% python3 -q
>>> import numpy as np
>>> from numpy import linalg as LA
>>> np.set_printoptions(suppress=True, linewidth=100)
>>> rd = lambda a: np.round(a, 2) + 0
>>> F = np.loadtxt("mat.csv", delimiter=",")
>>> F
array([[ 1.,  1., -1., -1., -1., -1.,  1.,  1.],
       [ 1., -1., -1.,  1.,  1., -1., -1.,  1.],
       [ 1., -1.,  1., -1., -1.,  1., -1.,  1.],
       [ 1.,  1.,  1.,  1., -1., -1., -1., -1.],
       [ 1., -1.,  1., -1.,  1., -1.,  1., -1.],
       [ 1.,  1.,  1.,  1.,  1.,  1.,  1.,  1.],
       [ 1.,  1., -1., -1.,  1.,  1., -1., -1.],
       [ 1., -1., -1.,  1., -1.,  1.,  1., -1.]])
>>> vec = np.array([3, 1, 2, -5, -4, -4, -5, 3])
>>> h = np.maximum(F @ vec, 0)
>>> F.T @ h
array([ 46.,   4.,  12., -18., -36., -10., -18.,  20.])
>>> F * (h > 1e-9)[:, None]
array([[ 1.,  1., -1., -1., -1., -1.,  1.,  1.],
       [ 1., -1., -1.,  1.,  1., -1., -1.,  1.],
       [ 1., -1.,  1., -1., -1.,  1., -1.,  1.],
       [ 1.,  1.,  1.,  1., -1., -1., -1., -1.],
       [ 1., -1.,  1., -1.,  1., -1.,  1., -1.],
       [ 0.,  0.,  0.,  0.,  0.,  0.,  0.,  0.],
       [ 1.,  1., -1., -1.,  1.,  1., -1., -1.],
       [ 0., -0., -0.,  0., -0.,  0.,  0., -0.]])
>>> np.flatnonzero(h > 1e-9)
array([0, 1, 2, 3, 4, 6])
>>> rng = np.random.default_rng(46)
>>> X = np.eye(6, dtype=int)[rng.permutation(6)]
>>> X
array([[0, 0, 0, 0, 1, 0],
       [1, 0, 0, 0, 0, 0],
       [0, 1, 0, 0, 0, 0],
       [0, 0, 0, 0, 0, 1],
       [0, 0, 1, 0, 0, 0],
       [0, 0, 0, 1, 0, 0]])
>>> # keeps lengths
>>> LA.matrix_power(X, 100)
array([[1, 0, 0, 0, 0, 0],
       [0, 1, 0, 0, 0, 0],
       [0, 0, 1, 0, 0, 0],
       [0, 0, 0, 1, 0, 0],
       [0, 0, 0, 0, 1, 0],
       [0, 0, 0, 0, 0, 1]])
>>> rd(np.sort(np.abs(LA.eigvals(X)))[::-1])
array([1., 1., 1., 1., 1., 1.])
>>> X.sum(axis=1)
array([1, 1, 1, 1, 1, 1])
>>> pr = np.eye(6)[2]
>>> for _ in range(6):
...     pr = pr @ X
...     print(pr.round(2))
... 
[0. 1. 0. 0. 0. 0.]
[1. 0. 0. 0. 0. 0.]
[0. 0. 0. 0. 1. 0.]
[0. 0. 1. 0. 0. 0.]
[0. 1. 0. 0. 0. 0.]
[1. 0. 0. 0. 0. 0.]
>>> print(LA.matrix_power(X, 4))
[[1 0 0 0 0 0]
 [0 1 0 0 0 0]
 [0 0 1 0 0 0]
 [0 0 0 1 0 0]
 [0 0 0 0 1 0]
 [0 0 0 0 0 1]]
>>> X @ X
array([[0, 0, 1, 0, 0, 0],
       [0, 0, 0, 0, 1, 0],
       [1, 0, 0, 0, 0, 0],
       [0, 0, 0, 1, 0, 0],
       [0, 1, 0, 0, 0, 0],
       [0, 0, 0, 0, 0, 1]])
>>> (X + X.T) / 2
array([[0. , 0.5, 0. , 0. , 0.5, 0. ],
       [0.5, 0. , 0.5, 0. , 0. , 0. ],
       [0. , 0.5, 0. , 0. , 0.5, 0. ],
       [0. , 0. , 0. , 0. , 0. , 1. ],
       [0.5, 0. , 0.5, 0. , 0. , 0. ],
       [0. , 0. , 0. , 1. , 0. , 0. ]])
>>> np.allclose(X, X.T)
False
>>> np.flatnonzero(LA.matrix_power((X != 0) + (X.T != 0) + np.eye(6), 6)[2])
array([0, 1, 2, 4])
>>> rd(LA.det(X))
np.float64(1.0)
>>> X @ X
array([[0, 0, 1, 0, 0, 0],
       [0, 0, 0, 0, 1, 0],
       [1, 0, 0, 0, 0, 0],
       [0, 0, 0, 1, 0, 0],
       [0, 1, 0, 0, 0, 0],
       [0, 0, 0, 0, 0, 1]])
>>> rd(np.sort(LA.eigvals(X).real))
array([-1., -1.,  0.,  0.,  1.,  1.])
>>> u = np.array([-1, 9, -8, 6, -2, 7, -2, 3]) + 0.5
>>> feats = np.eye(8) - 2 * np.outer(u, u) / (u @ u)
>>> rd(feats)
array([[ 1.  ,  0.04, -0.03,  0.02, -0.01,  0.03, -0.01,  0.01],
       [ 0.04,  0.31,  0.54, -0.47,  0.11, -0.54,  0.11, -0.25],
       [-0.03,  0.54,  0.57,  0.37, -0.09,  0.43, -0.09,  0.2 ],
       [ 0.02, -0.47,  0.37,  0.68,  0.07, -0.37,  0.07, -0.17],
       [-0.01,  0.11, -0.09,  0.07,  0.98,  0.09, -0.02,  0.04],
       [ 0.03, -0.54,  0.43, -0.37,  0.09,  0.57,  0.09, -0.2 ],
       [-0.01,  0.11, -0.09,  0.07, -0.02,  0.09,  0.98,  0.04],
       [ 0.01, -0.25,  0.2 , -0.17,  0.04, -0.2 ,  0.04,  0.91]])
>>> # columns are unit length and at right angles
>>> rd(LA.matrix_power(feats, 4))
array([[1., 0., 0., 0., 0., 0., 0., 0.],
       [0., 1., 0., 0., 0., 0., 0., 0.],
       [0., 0., 1., 0., 0., 0., 0., 0.],
       [0., 0., 0., 1., 0., 0., 0., 0.],
       [0., 0., 0., 0., 1., 0., 0., 0.],
       [0., 0., 0., 0., 0., 1., 0., 0.],
       [0., 0., 0., 0., 0., 0., 1., 0.],
       [0., 0., 0., 0., 0., 0., 0., 1.]])
>>> rd(np.sort(np.abs(LA.eigvals(feats))))
array([1., 1., 1., 1., 1., 1., 1., 1.])
>>> [round(float(LA.det(feats[:i, :i])), 2) + 0 for i in range(1, 9)]
[1.0, 0.31, -0.12, -0.44, -0.46, -0.89, -0.91, -1.0]
>>> vec = np.array([2, -1, -1, -2, -1, 0, 2, 1])
>>> h = np.maximum(feats @ vec, 0)
>>> rd(np.maximum(feats @ vec, 0) - np.maximum(-feats @ vec, 0))
array([ 1.95,  0.02, -1.8 , -1.31, -1.16,  0.8 ,  1.84,  1.37])
>>> rd(h)
array([1.95, 0.02, 0.  , 0.  , 0.  , 0.8 , 1.84, 1.37])
>>> print(rd(np.tanh(feats @ vec)))
[ 0.96  0.02 -0.95 -0.86 -0.82  0.66  0.95  0.88]
>>> print(rd(feats * (h > 1e-9)[:, None]))
[[ 1.    0.04 -0.03  0.02 -0.01  0.03 -0.01  0.01]
 [ 0.04  0.31  0.54 -0.47  0.11 -0.54  0.11 -0.25]
 [ 0.    0.    0.    0.    0.    0.    0.    0.  ]
 [ 0.    0.    0.    0.    0.    0.    0.    0.  ]
 [ 0.    0.    0.    0.    0.    0.    0.    0.  ]
 [ 0.03 -0.54  0.43 -0.37  0.09  0.57  0.09 -0.2 ]
 [-0.01  0.11 -0.09  0.07 -0.02  0.09  0.98  0.04]
 [ 0.01 -0.25  0.2  -0.17  0.04 -0.2   0.04  0.91]]
>>> lab = rng.permutation(8)
>>> A2 = feats[:, lab] * rng.choice([-1, 1], 8)
>>> rd(A2)
array([[ 0.01, -0.03, -0.01,  0.04, -0.01,  1.  ,  0.02, -0.03],
       [-0.11,  0.54,  0.25,  0.31,  0.11,  0.04, -0.47,  0.54],
       [ 0.09,  0.57, -0.2 ,  0.54, -0.09, -0.03,  0.37, -0.43],
       [-0.07,  0.37,  0.17, -0.47,  0.07,  0.02,  0.68,  0.37],
       [ 0.02, -0.09, -0.04,  0.11,  0.98, -0.01,  0.07, -0.09],
       [-0.09,  0.43,  0.2 , -0.54,  0.09,  0.03, -0.37, -0.57],
       [-0.98, -0.09, -0.04,  0.11, -0.02, -0.01,  0.07, -0.09],
       [-0.04,  0.2 , -0.91, -0.25,  0.04,  0.01, -0.17,  0.2 ]])
>>> U, _, Vh = LA.svd(feats.T @ A2)
>>> rd(U @ Vh)
array([[ 0.,  0.,  0.,  0.,  0.,  1.,  0.,  0.],
       [ 0.,  0.,  0.,  1.,  0.,  0.,  0.,  0.],
       [ 0.,  1.,  0.,  0.,  0.,  0.,  0.,  0.],
       [ 0.,  0.,  0.,  0.,  0.,  0.,  1.,  0.],
       [ 0.,  0.,  0.,  0.,  1.,  0.,  0.,  0.],
       [ 0.,  0.,  0.,  0.,  0.,  0.,  0., -1.],
       [-1.,  0.,  0.,  0.,  0.,  0.,  0.,  0.],
       [ 0.,  0., -1.,  0.,  0.,  0.,  0.,  0.]])
>>> print(lab)
[6 2 7 1 4 0 3 5]
>>> W1 = np.array([[4, 4, 3, 0, 5],
...     [-1, 4, -2, 5, -5],
...     [4, 2, 4, 5, 1],
...     [-5, 2, -4, -5, -4],
...     [3, -1, 1, -3, 2],
...     [3, 2, -3, -5, 5],
...     [3, 1, -2, 2, -5],
...     [0, -2, -1, 1, 2]])
>>> b = np.array([1, 2, 3, -3, 3])
>>> act = np.maximum(A2 @ W1 + b, 0)
>>> LA.matrix_rank(act)
np.int64(5)
>>> (act > 0).astype(int)
array([[1, 1, 0, 0, 1],
       [0, 1, 1, 0, 1],
       [0, 1, 0, 0, 0],
       [1, 1, 1, 1, 1],
       [1, 1, 1, 0, 1],
       [1, 1, 1, 1, 1],
       [0, 0, 0, 0, 0],
       [0, 0, 1, 0, 1]])
>>> C = np.array([[2, 3], [0, 1], [2, 0], [3, 3], [2, 2]])
>>> (act @ C).round(6).argmax(axis=1)
array([1, 0, 1, 1, 0, 0, 0, 0])
>>> W1 @ C
array([[ 24,  26],
       [ -1,   6],
       [ 33,  31],
       [-41, -36],
       [  3,   3],
       [ -5,   6],
       [ -2,   6],
       [  5,   5]])
>>> E = np.load("m.npy")
>>> E
array([[ 3.49,  1.37, -1.7 ,  0.55, -0.66,  0.27, -1.66],
       [-0.75, -0.03,  1.43, -1.14,  0.77,  0.03,  0.86],
       [ 3.51,  1.56, -0.93, -0.32, -1.15,  0.96, -1.08],
       [ 0.  ,  0.38, -1.04,  0.38,  0.08,  0.01, -0.31],
       [ 1.14,  0.02, -2.08,  2.22, -2.02, -0.03, -1.28],
       [ 2.08,  0.61, -1.  ,  0.76, -1.2 ,  0.34, -1.27],
       [-0.83, -1.23,  1.13, -0.09, -1.19,  0.4 ,  0.99],
       [ 1.67,  0.04,  0.45, -0.85,  0.24,  0.39,  0.21],
       [-3.66, -2.07,  1.79, -0.72,  0.9 , -0.48,  2.09],
       [ 1.89,  0.59, -0.82, -0.04,  0.64, -0.08, -0.32],
       [ 2.91,  2.3 , -0.15, -1.82,  0.93,  0.55, -1.05]])
>>> u = np.array([-8, -9, -4])
>>> np.convolve(X[2], u)
array([ 0, -8, -9, -4,  0,  0,  0,  0])
>>> U, sig, Vh = LA.svd(E, full_matrices=False)
>>> np.allclose(U * sig @ Vh, E)
True
>>> rd(Vh @ Vh.T)
array([[1., 0., 0., 0., 0., 0., 0.],
       [0., 1., 0., 0., 0., 0., 0.],
       [0., 0., 1., 0., 0., 0., 0.],
       [0., 0., 0., 1., 0., 0., 0.],
       [0., 0., 0., 0., 1., 0., 0.],
       [0., 0., 0., 0., 0., 1., 0.],
       [0., 0., 0., 0., 0., 0., 1.]])
>>> np.abs(U[:, 0]).round(6).argmax()
np.int64(8)
>>> print(rd(sig))
[10.    5.    2.5   1.25  0.63  0.31  0.16]
>>> blk = np.stack([E, -1 * E, E[::-1]])
>>> (blk @ E.T).shape
(3, 11, 11)
>>> rd(LA.norm(blk, axis=(1, 2)))
array([11.55, 11.55, 11.55])
>>> blk.sum(axis=0)
array([[ 2.91,  2.3 , -0.15, -1.82,  0.93,  0.55, -1.05],
       [ 1.89,  0.59, -0.82, -0.04,  0.64, -0.08, -0.32],
       [-3.66, -2.07,  1.79, -0.72,  0.9 , -0.48,  2.09],
       [ 1.67,  0.04,  0.45, -0.85,  0.24,  0.39,  0.21],
       [-0.83, -1.23,  1.13, -0.09, -1.19,  0.4 ,  0.99],
       [ 2.08,  0.61, -1.  ,  0.76, -1.2 ,  0.34, -1.27],
       [ 1.14,  0.02, -2.08,  2.22, -2.02, -0.03, -1.28],
       [ 0.  ,  0.38, -1.04,  0.38,  0.08,  0.01, -0.31],
       [ 3.51,  1.56, -0.93, -0.32, -1.15,  0.96, -1.08],
       [-0.75, -0.03,  1.43, -1.14,  0.77,  0.03,  0.86],
       [ 3.49,  1.37, -1.7 ,  0.55, -0.66,  0.27, -1.66]])
>>> LA.matrix_rank(blk)
array([7, 7, 7])
>>> A2 = np.c_[E[:, :2] @ np.array([[1, 4], [-4, 8]]), np.array([0, 1, 0, -1, 1, 1, -5, 0, -5, 2, 1])]
>>> print(rd(A2))
[[ -1.99  24.92   0.  ]
 [ -0.63  -3.24   1.  ]
 [ -2.73  26.52   0.  ]
 [ -1.52   3.04  -1.  ]
 [  1.06   4.72   1.  ]
 [ -0.36  13.2    1.  ]
 [  4.09 -13.16  -5.  ]
 [  1.51   7.     0.  ]
 [  4.62 -31.2   -5.  ]
 [ -0.47  12.28   2.  ]
 [ -6.29  30.04   1.  ]]
>>> rd(LA.norm(LA.qr(E)[0].T @ A2, axis=0) ** 2 / ((A2 ** 2).sum(axis=0) + 1e-12))
array([1.  , 1.  , 0.88])
>>> LA.matrix_rank(A2)
np.int64(3)
>>> J = rng.normal(size=(43, 7)) + 20 * np.array([-1, 1, 0, -3, -2, 2, 0])
>>> rd(J)
array([[-19.49,  20.53,   0.32, -60.36, -40.93,  38.95,   0.24],
       [-18.28,  19.99,  -1.19, -60.17, -39.21,  40.19,  -1.25],
       [-19.99,  20.55,   0.84, -62.  , -40.41,  40.51,   1.93],
       [-18.83,  18.9 ,   0.97, -60.44, -40.12,  39.67,   0.31],
       [-18.31,  19.02,   0.86, -59.92, -39.19,  40.85,  -0.11],
       [-19.33,  21.23,  -1.12, -58.7 , -39.66,  41.54,  -2.07],
       [-20.04,  19.52,  -0.66, -61.93, -40.25,  39.73,  -1.14],
       [-20.92,  20.77,  -0.16, -58.98, -37.85,  40.01,  -0.03],
       [-21.6 ,  17.96,  -0.28, -60.75, -39.38,  40.97,  -0.26],
       [-19.68,  19.1 ,   0.31, -61.71, -39.69,  40.99,  -2.21],
       [-21.01,  20.51,   0.3 , -59.74, -41.16,  41.4 ,   0.31],
       [-19.86,  20.77,   0.61, -59.42, -40.14,  39.67,  -1.86],
       [-19.19,  21.61,  -1.39, -59.64, -40.16,  39.13,  -0.58],
       [-21.81,  20.68,  -0.24, -59.56, -38.71,  40.43,  -1.07],
       [-18.84,  19.9 ,   0.05, -60.86, -40.04,  39.43,  -0.91],
       [-20.74,  21.09,   1.01, -60.88, -40.8 ,  40.14,  -1.08],
       [-20.82,  20.58,   1.8 , -59.51, -39.97,  40.23,   0.16],
       [-20.49,  20.32,  -0.08, -59.49, -39.91,  41.09,   0.68],
       [-19.71,  19.55,   1.69, -58.23, -38.72,  40.94,  -1.24],
       [-19.89,  23.01,  -0.66, -60.93, -39.75,  37.64,   0.27],
       [-19.91,  19.31,   1.37, -60.86, -39.82,  38.99,  -0.36],
       [-19.22,  18.3 ,   1.7 , -60.84, -39.37,  41.6 ,   0.94],
       [-21.33,  22.39,   1.61, -58.3 , -40.87,  39.57,  -0.72],
       [-19.47,  20.79,  -0.4 , -58.61, -38.92,  40.24,  -0.37],
       [-22.81,  19.38,   1.04, -62.96, -40.34,  38.83,  -0.17],
       [-19.8 ,  20.24,  -2.12, -60.3 , -39.98,  40.93,   1.18],
       [-20.47,  21.55,   0.03, -59.15, -39.69,  39.46,   0.39],
       [-19.61,  19.92,   0.5 , -60.84, -39.69,  40.84,  -1.33],
       [-20.16,  20.6 ,   1.78, -60.43, -40.6 ,  41.48,  -1.14],
       [-19.55,  19.99,   1.79, -59.11, -39.9 ,  41.16,  -0.47],
       [-19.68,  18.55,  -0.03, -60.05, -39.94,  38.82,   1.37],
       [-21.34,  21.9 ,  -0.45, -59.88, -40.35,  39.19,   1.23],
       [-19.87,  22.12,  -0.8 , -60.73, -38.61,  38.47,   1.83],
       [-18.34,  18.64,   1.49, -59.32, -40.14,  40.42,   1.13],
       [-19.68,  20.41,   0.03, -59.94, -40.9 ,  39.91,  -0.23],
       [-19.83,  18.77,  -0.11, -61.06, -40.54,  39.86,  -0.86],
       [-18.52,  20.91,   1.24, -58.42, -40.95,  40.4 ,   0.24],
       [-19.8 ,  20.35,  -0.61, -61.42, -40.73,  39.36,  -0.33],
       [-19.79,  19.07,  -1.22, -60.43, -40.68,  40.12,  -1.62],
       [-20.23,  19.78,  -0.48, -59.59, -39.15,  39.73,   0.38],
       [-20.68,  19.79,   0.63, -61.39, -40.46,  39.49,  -2.38],
       [-19.13,  22.2 ,   2.77, -58.74, -39.77,  40.31,  -0.21],
       [-20.99,  18.29,   0.66, -59.92, -41.21,  38.6 ,  -0.03]])
>>> C = J[[12, 5]].astype(float)
>>> for _ in range(7):
...     lab = LA.norm(J[:, None] - C, axis=-1).argmin(axis=1)
...     C = np.array([J[lab == j].mean(axis=0) for j in range(2)])
... 
>>> lab
array([0, 1, 0, 1, 1, 1, 1, 0, 1, 1, 0, 1, 0, 0, 1, 0, 0, 0, 1, 0, 1, 1, 0, 0, 0, 0, 0, 1, 1, 1, 0,
       0, 0, 1, 0, 1, 0, 0, 1, 0, 1, 0, 0])
>>> rd(C[1] - C[0])
array([ 0.76, -1.28,  0.31, -0.37,  0.17,  0.7 , -1.11])
>>> np.bincount(lab)
array([24, 19])
